% python3 -q
>>> import numpy as np
>>> import numpy.linalg as la
>>> np.set_printoptions(suppress=True, linewidth=200)
>>> X = np.load("case7.npy")
>>> X
array([[ 0,  0,  0],
       [-2,  1,  0],
       [-2,  1,  0]])
>>> rng = np.random.default_rng(48734)
>>> A2 = X + rng.integers(-2, 3, (3, 1)) @ rng.integers(-2, 3, (1, 3))
>>> A2
array([[ 2,  2,  4],
       [ 0,  3,  4],
       [-4, -1, -4]])
>>> A2 - X
array([[ 2,  2,  4],
       [ 2,  2,  4],
       [-2, -2, -4]])
>>> la.matrix_rank(A2 - X, tol=1e-8)
np.int64(1)
>>> np.round(la.svd(A2 - X, compute_uv=False), 2) + 0
array([8.49, 0.  , 0.  ])
>>> Uu, s, Vh = la.svd(X)
>>> V = Vh[:(s > 1e-8).sum()]
>>> x = X[1] + 5 * X[0] + rng.integers(2) * np.eye(3)[0]
>>> x
array([-2.,  1.,  0.])
>>> np.round(la.norm(x - V.T @ V @ x), 2)
np.float64(0.0)
>>> np.round(np.sort(la.eigvals(X)), 2)
array([0., 0., 1.])
>>> la.matrix_power(X - np.diag(np.diag(X)), 3)
array([[0, 0, 0],
       [0, 0, 0],
       [0, 0, 0]])
>>> la.matrix_rank(X - X[0, 0] * np.eye(3))
np.int64(1)
>>> [int(la.matrix_rank(la.matrix_power(X, p))) for p in range(1, 4)]
[1, 1, 1]
>>> try:
...     la.inv(X)
... except la.LinAlgError as e:
...     print(e)
... 
Singular matrix
>>> J = np.load("a.npy")
>>> J
array([[  2.2,   1. ,   2.1,   0.5],
       [ -0.4,   1.2,   1.4,   0.5],
       [  0.8,   1.4,  -1.4,   0.4],
       [ -0.7,  -0.2,  -1.1,   0.2],
       [  0.2,  -0.8,  -1.1,   1.3],
       [  1.3,  -0.3,   0.6,   1.5],
       [  1.2,  -0.6,   1.2,   2.2],
       [ 30. ,  -2. ,  -6. , -12. ],
       [ -0.6,  -0.9,  -0.2,  -0.2],
       [  1.7,  -0.6,   0.4,  -2.2],
       [  1.1,   1. ,   0.1,   0.3],
       [  0.6,   0.5,  -0.4,   0.5],
       [  0.1,   1.2,  -0.4,  -0.5],
       [  0.2,  -1.6,  -1.5,  -2.1]])
>>> x = np.array([3, 4, 3, 9])
>>> np.round(J @ (2 * x), 2)
array([ 42.8,  24.6,  14.8,  -8.8,  11.6,  36. ,  49.2, -88. , -15.6, -31.8,  20.6,  14.2,  -1.2, -58.4])
>>> np.round(np.einsum("ij,j->i", J, x), 2)
array([ 21.4,  12.3,   7.4,  -4.4,   5.8,  18. ,  24.6, -44. ,  -7.8, -15.9,  10.3,   7.1,  -0.6, -29.2])
>>> np.round(J @ np.ones(4), 2)
array([ 5.8,  2.7,  1.2, -1.8, -0.4,  3.1,  4. , 10. , -1.9, -0.7,  2.5,  1.2,  0.4, -5. ])
>>> np.round(J @ x, 2)
array([ 21.4,  12.3,   7.4,  -4.4,   5.8,  18. ,  24.6, -44. ,  -7.8, -15.9,  10.3,   7.1,  -0.6, -29.2])
>>> np.round((J * x).sum(axis=1), 2)
array([ 21.4,  12.3,   7.4,  -4.4,   5.8,  18. ,  24.6, -44. ,  -7.8, -15.9,  10.3,   7.1,  -0.6, -29.2])
>>> A2 = J / np.sqrt((J ** 2).mean(axis=1, keepdims=True))
>>> la.matrix_rank(J - J.mean(axis=1, keepdims=True))
np.int64(3)
>>> cen = (J - J.mean(axis=0)) / J.std(axis=0)
>>> np.round(cen.std(axis=0), 2)
array([1., 1., 1., 1.])
>>> np.argwhere(np.abs(cen) > 2)
array([[7, 0],
       [7, 2],
       [7, 3]])
>>> c = la.lstsq(np.delete(cen, 3, axis=1), cen[:, 3])[0]
>>> np.round(1 - np.var(cen[:, 3] - np.delete(cen, 3, axis=1) @ c), 2)
np.float64(0.89)
>>> np.abs(c).argmax()
np.int64(0)
>>> cen = J - J.mean(axis=0)
>>> Uu, s, Vh = la.svd(cen, full_matrices=False)
>>> np.abs(Vh[0]).argmax()
np.int64(0)
>>> np.round((s ** 2).sum() ** 2 / (s ** 4).sum(), 2)
np.float64(1.1)
>>> la.matrix_rank(cen)
np.int64(4)
>>> np.round(Vh[0] * np.sign(Vh[0, np.abs(Vh[0]).argmax()]), 2)
array([ 0.9 , -0.07, -0.18, -0.38])
>>> np.round(np.abs(Vh[-1]), 2) + 0
array([0.  , 0.8 , 0.58, 0.15])
>>> np.round(cen.mean(axis=0), 2) + 0
array([0., 0., 0., 0.])
>>> np.round(s ** 2 / (s ** 2).sum(), 2)
array([0.96, 0.03, 0.01, 0.01])
>>> A = np.load("sample10.npy")
>>> A
array([[ 1, -1,  1, -1,  1, -1,  1, -1],
       [ 1,  1,  1,  1,  1,  1,  1,  1],
       [ 1,  1, -1, -1,  1,  1, -1, -1],
       [ 1,  1, -1, -1, -1, -1,  1,  1]])
>>> A2 = A + rng.integers(-2, 3, (4, 1)) @ rng.integers(-2, 3, (1, 8))
>>> A2
array([[-3, -1, -1, -3, -3, -3, -3,  1],
       [-3,  1, -1, -1, -3, -1, -3,  3],
       [-1,  1, -2, -2, -1,  0, -3,  0],
       [ 3,  1,  0,  0,  1,  0,  3,  0]])
>>> np.round(la.svd(A2 - A, compute_uv=False), 2) + 0
array([12.65,  0.  ,  0.  ,  0.  ])
>>> np.abs(A2 - A).sum(axis=1)
array([20, 20, 10, 10])
